In [1]: import numpy as np

In [2]: import numpy.linalg as la

In [3]: np.set_printoptions(precision=2, suppress=True, linewidth=140, legacy="1.25")

In [4]: def rd(a):
   ...:     return np.round(a, 2) + 0
   ...: 

In [5]: data = np.load("out0.npy")

In [6]: rd(data)
Out[6]: 
array([[0.49, 0.07, 0.49],
       [0.07, 0.01, 0.07],
       [0.49, 0.07, 0.49]])

In [7]: hat = np.triu(np.array([[1, 1, 1], [1, 0, 1], [2, 0, 1]]), 1) + np.eye(3)

In [8]: A2 = hat @ data @ la.inv(hat)

In [9]: rd(A2)
Out[9]: 
array([[ 1.06, -0.91,  0.91],
       [ 0.57, -0.48,  0.48],
       [ 0.49, -0.42,  0.42]])

In [10]: print(la.matrix_rank(A2))
1

In [11]: np.trace(A2), np.trace(data)
Out[11]: (1.0, 1.0)

In [12]: vals, V = la.eigh(data)

In [13]: vec = np.array([2, 1, 2])

In [14]: rd(np.abs(data).sum(axis=1).max()), np.abs(vals).max()
Out[14]: (1.06, 1.0)

In [15]: rd(vec @ data @ vec)
Out[15]: 8.49

In [16]: rd(V * np.maximum(vals, 0) @ V.T)
Out[16]: 
array([[0.49, 0.07, 0.49],
       [0.07, 0.01, 0.07],
       [0.49, 0.07, 0.49]])

In [17]: W0 = np.array([[-0.5, -0.4, 1.2],
    ...:     [0.0, 0.6, 0.1],
    ...:     [1.4, -2.4, 1.0],
    ...:     [0.4, -0.6, 1.8],
    ...:     [-0.1, 0.4, -0.2],
    ...:     [-0.4, 0.4, 1.0],
    ...:     [-0.6, 1.0, 0.5],
    ...:     [0.4, -1.0, 0.9],
    ...:     [1.0, 0.5, 0.4],
    ...:     [0.9, -0.5, -0.7],
    ...:     [-0.8, 0.7, -1.0],
    ...:     [0.2, 0.2, -0.4],
    ...:     [-2.5, 1.2, -2.6],
    ...:     [-0.7, 0.4, 0.5],
    ...:     [0.0, -0.2, 0.5]])

In [18]: W0[4] *= 5

In [19]: W0
Out[19]: 
array([[-0.5, -0.4,  1.2],
       [ 0. ,  0.6,  0.1],
       [ 1.4, -2.4,  1. ],
       [ 0.4, -0.6,  1.8],
       [-0.5,  2. , -1. ],
       [-0.4,  0.4,  1. ],
       [-0.6,  1. ,  0.5],
       [ 0.4, -1. ,  0.9],
       [ 1. ,  0.5,  0.4],
       [ 0.9, -0.5, -0.7],
       [-0.8,  0.7, -1. ],
       [ 0.2,  0.2, -0.4],
       [-2.5,  1.2, -2.6],
       [-0.7,  0.4,  0.5],
       [ 0. , -0.2,  0.5]])

In [20]: hat = W0 @ la.solve(W0.T @ W0, W0.T)

In [21]: np.allclose(hat @ hat, hat)
Out[21]: True

In [22]: print(la.matrix_rank(np.eye(15) - hat))
12

In [23]: rd(np.diag(hat))
Out[23]: array([0.23, 0.05, 0.39, 0.2 , 0.33, 0.16, 0.17, 0.08, 0.26, 0.2 , 0.07, 0.03, 0.67, 0.12, 0.02])

In [24]: rd(la.eigvalsh(hat))
Out[24]: array([0., 0., 0., 0., 0., 0., 0., 0., 0., 0., 0., 0., 1., 1., 1.])

In [25]: gram = np.cov(W0, rowvar=False)

In [26]: rd(np.corrcoef(W0.T))
Out[26]: 
array([[ 1.  , -0.66,  0.58],
       [-0.66,  1.  , -0.58],
       [ 0.58, -0.58,  1.  ]])

In [27]: rd(la.eigvalsh(gram)[::-1])
Out[27]: array([2.38, 0.52, 0.32])

In [28]: gram.shape
Out[28]: (3, 3)

In [29]: feats = np.array([[-0.1, -0.8, -1.8, -0.6, -0.1],
    ...:     [-1.6, 1.4, -0.2, 0.9, 0.0],
    ...:     [1.6, -0.5, 1.8, 0.1, 0.4]])

In [30]: feats
Out[30]: 
array([[-0.1, -0.8, -1.8, -0.6, -0.1],
       [-1.6,  1.4, -0.2,  0.9,  0. ],
       [ 1.6, -0.5,  1.8,  0.1,  0.4]])

In [31]: t = np.radians(135)

In [32]: R = np.eye(3)

In [33]: R[0, 0] = R[1, 1] = np.cos(t)

In [34]: R[0, 1], R[1, 0] = -np.sin(t), np.sin(t)

In [35]: rd(R)
Out[35]: 
array([[-0.71, -0.71,  0.  ],
       [ 0.71, -0.71,  0.  ],
       [ 0.  ,  0.  ,  1.  ]])

In [36]: A2 = W0 @ R.T

In [37]: rd(A2)
Out[37]: 
array([[ 0.64, -0.07,  1.2 ],
       [-0.42, -0.42,  0.1 ],
       [ 0.71,  2.69,  1.  ],
       [ 0.14,  0.71,  1.8 ],
       [-1.06, -1.77, -1.  ],
       [ 0.  , -0.57,  1.  ],
       [-0.28, -1.13,  0.5 ],
       [ 0.42,  0.99,  0.9 ],
       [-1.06,  0.35,  0.4 ],
       [-0.28,  0.99, -0.7 ],
       [ 0.07, -1.06, -1.  ],
       [-0.28,  0.  , -0.4 ],
       [ 0.92, -2.62, -2.6 ],
       [ 0.21, -0.78,  0.5 ],
       [ 0.14,  0.14,  0.5 ]])

In [38]: np.allclose(la.norm(W0, axis=1), la.norm(A2, axis=1))
Out[38]: True

In [39]: rd(np.abs(A2 - W0).max(axis=0))
Out[39]: array([3.42, 5.09, 0.  ])

In [40]: print(rd(la.det(R)), rd(np.trace(R)))
1.0 -0.41

In [41]: left, sv, vt = la.svd(feats, full_matrices=False)

In [42]: rd(sv)
Out[42]: array([3.14, 2.43, 0.28])

In [43]: left.shape, sv.shape, vt.shape
Out[43]: ((3, 3), (3,), (3, 5))

In [44]: rd(left.T @ feats @ vt.T)
Out[44]: 
array([[3.14, 0.  , 0.  ],
       [0.  , 2.43, 0.  ],
       [0.  , 0.  , 0.28]])

In [45]: np.allclose(left * sv @ vt, feats)
Out[45]: True

In [46]: print(rd(sv / sv[0]))
[1.   0.77 0.09]

In [47]: rd(vt @ vt.T)
Out[47]: 
array([[1., 0., 0.],
       [0., 1., 0.],
       [0., 0., 1.]])

In [48]: rd(np.sqrt((sv ** 2).sum())), rd(la.norm(feats))
Out[48]: (3.98, 3.98)

In [49]: rd(la.norm(feats, "nuc"))
Out[49]: 5.85

In [50]: rd(la.norm(feats, 2))
Out[50]: 3.14

In [51]: rd(la.norm(feats, 1)), rd(la.norm(feats, np.inf))
Out[51]: (3.8, 4.4)

In [52]: rd(la.norm(feats[2], 1)), rd(la.norm(feats[2], np.inf))
Out[52]: (4.4, 1.8)

In [53]: rd(feats.sum(axis=0))
Out[53]: array([-0.1,  0.1, -0.2,  0.4,  0.3])

In [54]: rd(la.norm(feats))
Out[54]: 3.98

In [55]: print(rd(feats.sum(axis=1)))
[-3.4  0.5  3.4]

In [56]: np.unravel_index(np.abs(feats).argmax(), feats.shape)
Out[56]: (0, 2)

In [57]: feats.shape
Out[57]: (3, 5)

In [58]: rd(feats.mean(axis=0))
Out[58]: array([-0.03,  0.03, -0.07,  0.13,  0.1 ])

In [59]: u = np.array([-3, -1, 4])

In [60]: rd(np.cross(feats[2, :3], feats[0, :3]))
Out[60]: array([ 2.34,  2.7 , -1.33])

In [61]: rd(np.array([np.convolve(row, u, "same") for row in feats]))
Out[61]: 
array([[ 2.5,  5.8,  0.4, -6.3, -2.3],
       [-2.6, -7.2,  3.1, -1.7,  3.6],
       [-0.1,  1.5, -4.1,  5.9,  0. ]])

In [62]: rd(np.convolve(feats[2], u))
Out[62]: array([-4.8, -0.1,  1.5, -4.1,  5.9,  0. ,  1.6])

In [63]: cent = np.array([[1, 1, 2], [0, 1, 0], [0, 2, 2]])

In [64]: rng = np.random.default_rng(12)

In [65]: mat = (rng.random((26, 3)) < 0.25) @ cent

In [66]: print(mat)
[[0 2 2]
 [1 3 4]
 [0 1 0]
 [0 1 0]
 [1 1 2]
 [0 0 0]
 [0 1 0]
 [0 0 0]
 [1 1 2]
 [0 2 2]
 [0 0 0]
 [1 2 2]
 [1 3 4]
 [0 0 0]
 [1 1 2]
 [0 0 0]
 [0 0 0]
 [0 1 0]
 [0 0 0]
 [0 2 2]
 [0 0 0]
 [0 0 0]
 [0 0 0]
 [1 1 2]
 [0 2 2]
 [0 2 2]]

In [67]: idx = mat[:, 1] > np.median(mat[:, 1])

In [68]: u = mat[idx].mean(axis=0) - mat[~idx].mean(axis=0)

In [69]: print(rd(u))
[0.15 1.81 2.06]

In [70]: print(idx.astype(int))
[1 1 0 0 0 0 0 0 0 1 0 1 1 0 0 0 0 0 0 1 0 0 0 0 1 1]

In [71]: np.argsort(-np.abs(u).round(6), kind="stable")
Out[71]: array([2, 1, 0])
